>>> import numpy as np
>>> np.set_printoptions(precision=2, suppress=True, linewidth=160)
>>> X = np.array([[0.04, -0.61, -0.09],
...     [-0.03, -3.55, -0.05],
...     [0.03, 6.77, 0.09],
...     [0.0, 0.09, -0.09],
...     [-0.01, 1.0, -0.06],
...     [0.11, 1.22, 0.03],
...     [-0.05, 1.9, 0.02],
...     [0.06, -5.71, -0.01],
...     [-0.04, 2.08, 0.07],
...     [0.02, 0.91, 0.03],
...     [0.04, -2.55, 0.06],
...     [0.03, 2.75, 0.03],
...     [-0.01, -1.7, -0.03],
...     [-0.06, -0.35, 0.01],
...     [0.01, 0.04, 0.08],
...     [0.07, -4.49, 0.03]])
>>> x0 = np.array([2, 0, -1])
>>> a = np.maximum(X @ x0, 0)
>>> print(np.tanh(X @ x0))
[ 0.17 -0.01 -0.03  0.09  0.04  0.19 -0.12  0.13 -0.15  0.01  0.02  0.03  0.01 -0.13 -0.06  0.11]
>>> print(a)
[0.17 0.   0.   0.09 0.04 0.19 0.   0.13 0.   0.01 0.02 0.03 0.01 0.   0.   0.11]
>>> print(X * (a > 1e-9)[:, None])
[[ 0.04 -0.61 -0.09]
 [-0.   -0.   -0.  ]
 [ 0.    0.    0.  ]
 [ 0.    0.09 -0.09]
 [-0.01  1.   -0.06]
 [ 0.11  1.22  0.03]
 [-0.    0.    0.  ]
 [ 0.06 -5.71 -0.01]
 [-0.    0.    0.  ]
 [ 0.02  0.91  0.03]
 [ 0.04 -2.55  0.06]
 [ 0.03  2.75  0.03]
 [-0.01 -1.7  -0.03]
 [-0.   -0.    0.  ]
 [ 0.    0.    0.  ]
 [ 0.07 -4.49  0.03]]
>>> print(np.maximum(X @ x0, 0) - np.maximum(-X @ x0, 0))
[ 0.17 -0.01 -0.03  0.09  0.04  0.19 -0.12  0.13 -0.15  0.01  0.02  0.03  0.01 -0.13 -0.06  0.11]
>>> J = np.array([[-1.0, 0.0, 0.0], [0.0, 0.0, 2.0], [0.0, 2.0, 3.0]])
>>> vals, evecs = np.linalg.eigh(J)
>>> print(np.abs(evecs[:, -1]))
[0.   0.45 0.89]
>>> print(np.linalg.eigvalsh(J @ J))
[ 1.  1. 16.]
>>> print(np.round(evecs.T @ J @ evecs, 2) + 0)
[[-1.  0.  0.]
 [ 0. -1.  0.]
 [ 0.  0.  4.]]
>>> print(np.linalg.eigvalsh(J + -1 * np.eye(3)))
[-2. -2.  3.]
>>> print(np.round(evecs.T @ evecs, 2) + 0)
[[1. 0. 0.]
 [0. 1. 0.]
 [0. 0. 1.]]
>>> print(np.round(evecs @ np.diag(vals) @ evecs.T, 2) + 0)
[[-1.  0.  0.]
 [ 0.  0.  2.]
 [ 0.  2.  3.]]
>>> print(vals)
[-1. -1.  4.]
>>> m1 = np.array([[1.6, 1.4, -0.9, 0.4, -0.3, 1.1],
...     [0.0, -0.3, 0.0, -0.1, 1.8, -2.6],
...     [-1.6, 0.5, -0.3, 0.3, -0.2, -0.8],
...     [-0.6, 1.0, 0.6, -0.1, -1.2, 1.8],
...     [-0.1, -0.5, -1.0, -0.5, 0.9, -0.1],
...     [0.1, 0.5, 0.3, 0.7, -0.5, 0.6]])
>>> u = np.array([1, -1, 0, 1, 3, 2])
>>> other = m1 + np.outer(u, np.eye(6)[0])
>>> print(other)
[[ 2.6  1.4 -0.9  0.4 -0.3  1.1]
 [-1.  -0.3  0.  -0.1  1.8 -2.6]
 [-1.6  0.5 -0.3  0.3 -0.2 -0.8]
 [ 0.4  1.   0.6 -0.1 -1.2  1.8]
 [ 2.9 -0.5 -1.  -0.5  0.9 -0.1]
 [ 2.1  0.5  0.3  0.7 -0.5  0.6]]
>>> other = np.linalg.invert(m1)
Traceback (most recent call last):
  File "<python-input-22>", line 1, in <module>
    other = np.linalg.invert(m1)
            ^^^^^^^^^^^^^^^^
AttributeError: module 'numpy.linalg' has no attribute 'invert'
>>> other = np.linalg.inv(m1)
>>> print(np.round(np.linalg.cond(m1), 2))
11.78
>>> print(round(float(np.linalg.slogdet(m1)[0]), 2))
1.0
>>> print((np.abs(other) > 1e-9).astype(int))
[[1 1 1 1 1 1]
 [1 1 1 1 1 1]
 [1 1 1 1 1 1]
 [1 1 1 1 1 1]
 [1 1 1 1 1 1]
 [1 1 1 1 1 1]]
>>> print(round(float(np.linalg.det(m1) * np.linalg.det(other)), 2))
1.0
>>> x0 = np.array([2, 1, 9, 5, -7, 8])
>>> a = np.maximum(m1 @ x0, 0)
>>> print(m1 * (a > 1e-9)[:, None])
[[ 1.6  1.4 -0.9  0.4 -0.3  1.1]
 [ 0.  -0.   0.  -0.   0.  -0. ]
 [-0.   0.  -0.   0.  -0.  -0. ]
 [-0.6  1.   0.6 -0.1 -1.2  1.8]
 [-0.  -0.  -0.  -0.   0.  -0. ]
 [ 0.1  0.5  0.3  0.7 -0.5  0.6]]
>>> print(np.maximum(m1 @ (3 * x0), 0))
[28.2  0.   0.  82.5  0.  45.6]
>>> print(np.tanh(m1 @ x0))
[ 1. -1. -1.  1. -1.  1.]
>>> O, evecs = np.linalg.qr(m1[:, :5])[0], np.linalg.qr(m1[:, 5:])[0]
>>> sigma = np.linalg.svd(O.T @ evecs, compute_uv=False)
>>> print(sigma)
[0.97]
>>> print((sigma > 0.9).sum())
1
>>> print(np.degrees(np.arccos(sigma.clip(0, 1))))
[13.93]
>>> arr = np.array([[-1, 0, 0, 0, 0],
...     [0, -2, 0, 0, 3],
...     [0, 1, -2, 0, -3],
...     [0, 0, 0, 1, 0],
...     [0, 3, 1, 0, 1]])
>>> x0 = np.array([-3, 4, -8])
>>> a = np.maximum(J @ x0, 0)
>>> print(np.tanh(J @ x0))
[ 1. -1. -1.]
>>> print(a)
[3. 0. 0.]
>>> print(J * (a > 1e-9)[:, None])
[[-1.  0.  0.]
 [ 0.  0.  0.]
 [ 0.  0.  0.]]
>>> print(J.T @ a)
[-3.  0.  0.]
>>> print(round(np.linalg.det(arr), 2))
-19.0
>>> print(np.allclose(arr, arr.T))
False
>>> assert arr == arr.T
Traceback (most recent call last):
  File "<python-input-47>", line 1, in <module>
    assert arr == arr.T
           ^^^^^^^^^^^^
ValueError: The truth value of an array with more than one element is ambiguous. Use a.any() or a.all()
>>> print(np.trace(arr))
-3
>>> rng = np.random.default_rng(2210)
>>> labels = rng.permutation(5)
>>> print(labels)
[1 2 3 4 0]
>>> other = arr[labels][:, labels]
>>> print(np.trace(other))
-3
>>> print(np.round(np.linalg.det(other), 2), round(np.linalg.det(arr[labels]), 2))
-19.0 -19.0
>>> print(np.sort(np.abs(np.linalg.eigvals(other))))
[1.   1.   2.49 2.76 2.76]
>>> print(arr.shape)
(5, 5)
>>> print(arr.sum(axis=0))
[-1  2 -1  1  1]
>>> print(arr - arr[0])
[[ 0  0  0  0  0]
 [ 1 -2  0  0  3]
 [ 1  1 -2  0 -3]
 [ 1  0  0  1  0]
 [ 1  3  1  0  1]]
>>> print(np.count_nonzero(arr))
10
>>> print(np.linalg.matrix_rank(arr))
5
>>> O = arr.astype(float).copy()
>>> for j in range(5):
...     O[:, j] -= O[:, :j] @ (O[:, :j].T @ O[:, j])
...     O[:, j] /= np.linalg.norm(O[:, j])
... 
>>> print(np.round(O.T @ arr, 2) + 0)
[[ 1.    0.    0.    0.    0.  ]
 [ 0.    3.74  0.27  0.   -1.6 ]
 [ 0.    0.    2.22  0.    3.35]
 [ 0.    0.    0.    1.    0.  ]
 [ 0.    0.    0.    0.    2.29]]
>>> print(np.round(O.T @ O, 2) + 0)
[[1. 0. 0. 0. 0.]
 [0. 1. 0. 0. 0.]
 [0. 0. 1. 0. 0.]
 [0. 0. 0. 1. 0.]
 [0. 0. 0. 0. 1.]]
>>> data = np.load("sample16.npy")
>>> print(data)
[[-1  5  1 25  1 -4]
 [ 2  4  3 20 -3  0]]
>>> print(np.linalg.matrix_rank(data))
2
>>> print(np.unravel_index(np.abs(data).argmax(), data.shape))
(np.int64(0), np.int64(3))
>>> np.linalg.rank(data)
Traceback (most recent call last):
  File "<python-input-69>", line 1, in <module>
    np.linalg.rank(data)
    ^^^^^^^^^^^^^^
AttributeError: module 'numpy.linalg' has no attribute 'rank'
>>> print(np.abs(data).max())
25
>>> print(np.diff(data, axis=0))
[[ 3 -1  2 -5 -4  4]]
>>> print(data.sum(axis=0))
[ 1  9  4 45 -2 -4]
>>> ang = np.radians(60)
>>> R = np.eye(6)
>>> R[1, 1] = R[5, 5] = np.cos(ang)
>>> R[1, 5], R[5, 1] = -np.sin(ang), np.sin(ang)
>>> print(R)
[[ 1.    0.    0.    0.    0.    0.  ]
 [ 0.    0.5   0.    0.    0.   -0.87]
 [ 0.    0.    1.    0.    0.    0.  ]
 [ 0.    0.    0.    1.    0.    0.  ]
 [ 0.    0.    0.    0.    1.    0.  ]
 [ 0.    0.87  0.    0.    0.    0.5 ]]
>>> other = data @ R.T
>>> print(other)
[[-1.    5.96  1.   25.    1.    2.33]
 [ 2.    2.    3.   20.   -3.    3.46]]
>>> print(np.allclose(np.linalg.norm(data, axis=1), np.linalg.norm(other, axis=1)))
True
>>> print(np.linalg.svd(data, compute_uv=False), np.linalg.svd(other, compute_uv=False))
[32.93  4.77] [32.93  4.77]
>>> x0 = np.array([-1, -1, -1, -1, -2, -1])
>>> y = m1 @ x0
>>> beta, lr = np.zeros(6), 1 / np.linalg.norm(m1, 2) ** 2
>>> for i in range(25):
...     beta -= lr * m1.T @ (m1 @ beta - y)
...     if i % 5 == 0: print(i, round(np.linalg.norm(m1 @ beta - y), 2))
... 
0 2.79
5 1.32
10 1.06
15 0.93
20 0.85
>>> print(round(float(np.linalg.cond(m1)), 2))
11.78
>>> print(np.linalg.matrix_rank(X, rtol=0.1))
1
>>> print(round(np.linalg.norm(X, 2) / np.linalg.norm(X), 2))
1.0
>>> print(np.abs(np.linalg.svd(X)[2][-1]))
[0.86 0.01 0.5 ]
>>> print(np.argsort(-np.linalg.norm(X, axis=0).round(6), kind="stable")[:3])
[1 2 0]
>>> print(round(np.log10(np.linalg.cond(X))))
2
>>> print([round(float(x), 2) for x in np.linalg.svd(X, compute_uv=False)[:3]])
[11.83, 0.22, 0.17]
>>> print(np.linalg.cond(X) > 100)
False
>>> F = np.array([[0.4, 1.0, -0.1, -1.3, -1.2, -0.7],
...     [-0.1, -0.9, -0.7, 0.5, 1.1, 1.8],
...     [0.6, -0.5, 1.5, -0.8, 1.4, -1.0],
...     [1.1, -0.1, 0.3, -0.2, -1.2, 0.7],
...     [0.59, -0.55, 1.54, -0.76, 1.38, -1.07],
...     [-0.4, 0.4, 0.0, -0.3, 0.1, 0.7]])
>>> u = np.array([1, 0, 1, -1, 0, -2])
>>> other = F + np.outer(u, np.eye(6)[5])
>>> print(np.linalg.matrix_rank(np.linalg.inv(other) - np.linalg.inv(F), tol=1e-8))
1
>>> print(other)
[[ 0.4   1.   -0.1  -1.3  -1.2   0.3 ]
 [-0.1  -0.9  -0.7   0.5   1.1   1.8 ]
 [ 0.6  -0.5   1.5  -0.8   1.4   0.  ]
 [ 1.1  -0.1   0.3  -0.2  -1.2  -0.3 ]
 [ 0.59 -0.55  1.54 -0.76  1.38 -1.07]
 [-0.4   0.4   0.   -0.3   0.1  -1.3 ]]
>>> W0 = 0.9 ** np.abs(np.subtract.outer(np.arange(3), np.arange(3)))
>>> print(W0)
[[1.   0.9  0.81]
 [0.9  1.   0.9 ]
 [0.81 0.9  1.  ]]
>>> vals, evecs = np.linalg.eigh(W0)
>>> print(np.round(np.linalg.eigvalsh(W0 @ W0), 2) + 0)
[0.   0.04 7.51]
>>> print(vals.sum(), np.trace(W0))
3.0 3.0
>>> print(np.linalg.eigvalsh(W0 + -1 * np.eye(3)))
[-0.93 -0.81  1.74]
>>> print(np.unique(vals.round(6) + 0, return_counts=True)[1])
[1 1 1]
>>> print(evecs @ np.diag(vals) @ evecs.T)
[[1.   0.9  0.81]
 [0.9  1.   0.9 ]
 [0.81 0.9  1.  ]]
>>> print(np.linalg.svd(W0, compute_uv=False))
[2.74 0.19 0.07]
>>> print((vals > 1e-8).sum(), (vals < -1e-8).sum())
3 0
>>> vals, evecs = np.linalg.eig(W0)
>>> print(np.round(W0 @ evecs[:, 0] - vals[0] * evecs[:, 0], 2) + 0)
[0. 0. 0.]
>>> print(round(np.prod(vals), 2))
0.04
>>> other = np.array([[-2]])
>>> cent = np.array([[2, 2], [0, 0]])
>>> K = np.block([[other, np.array([[-3, 3]])], [np.zeros((2, 1)), cent]])
>>> print(K)
[[-2. -3.  3.]
 [ 0.  2.  2.]
 [ 0.  0.  0.]]
>>> other = np.linalg.invert(arr)
Traceback (most recent call last):
  File "<python-input-116>", line 1, in <module>
    other = np.linalg.invert(arr)
            ^^^^^^^^^^^^^^^^
AttributeError: module 'numpy.linalg' has no attribute 'invert'
>>> other = arr ** -1
Traceback (most recent call last):
  File "<python-input-117>", line 1, in <module>
    other = arr ** -1
            ~~~~^^~~~
ValueError: Integers to negative integer powers are not allowed.
>>> other = np.linalg.inv(arr)
>>> print((np.abs(other) > 1e-9).astype(int))
[[1 0 0 0 0]
 [0 1 1 0 1]
 [0 1 1 0 1]
 [0 0 0 1 0]
 [0 1 1 0 1]]
>>> print(np.linalg.det(arr) * other)
[[ 19.   0.   0.   0.   0.]
 [ -0.  -1.  -3.  -0.  -6.]
 [  0.  10.  11.   0.   3.]
 [ -0.  -0.  -0. -19.  -0.]
 [ -0.  -7.  -2.  -0.  -4.]]
>>> print(round(float(np.linalg.cond(arr)), 2))
4.95
>>> print(round(np.linalg.det(arr) * np.linalg.det(other), 2))
1.0
>>> rk = np.linalg.matrix_rank(K)
>>> print(rk)
2
>>> N = np.linalg.svd(K)[2][rk:].T
>>> print(np.round(K @ N, 2) + 0)
[[0.]
 [0.]
 [0.]]
>>> print(np.linalg.matrix_rank(K.T @ K), np.linalg.matrix_rank(K @ K.T))
2 2
>>> print(np.allclose(K @ N, 0))
True
>>> print(round(np.trace(np.linalg.pinv(K) @ K), 2))
2.0
>>> print(np.linalg.lstsq(K[:-1].T, K[-1])[2])
2
>>> print(np.abs(np.diag(np.linalg.qr(K)[1])) > 1e-9)
[ True  True False]
>>> print(np.unique(K.round(6), axis=0).shape)
(3, 3)
>>> try:
...     np.linalg.inv(K)
... except np.linalg.LinAlgError as e:
...     print(e)
... 
Singular matrix
>>> def softmax(z):
...     e = np.exp(z - z.max(axis=-1, keepdims=True))
...     return e / e.sum(axis=-1, keepdims=True)
... 
>>> print(np.round(softmax(10 * J[0]), 2) + 0)
[0.  0.5 0.5]
>>> print(softmax(J[0] + -1))
[0.16 0.42 0.42]
>>> print(softmax(J[0]))
[0.16 0.42 0.42]
>>> S = J @ J.T / np.sqrt(3)
>>> print(np.round(softmax(S), 2) + 0)
[[0.47 0.26 0.26]
 [0.02 0.23 0.74]
 [0.   0.02 0.98]]
>>> print(np.round(softmax(S + np.triu(np.full(S.shape, -np.inf), 1)), 2) + 0)
[[1.   0.   0.  ]
 [0.09 0.91 0.  ]
 [0.   0.02 0.98]]
>>> print(softmax(S).round(6).argmax(axis=1))
[0 2 2]
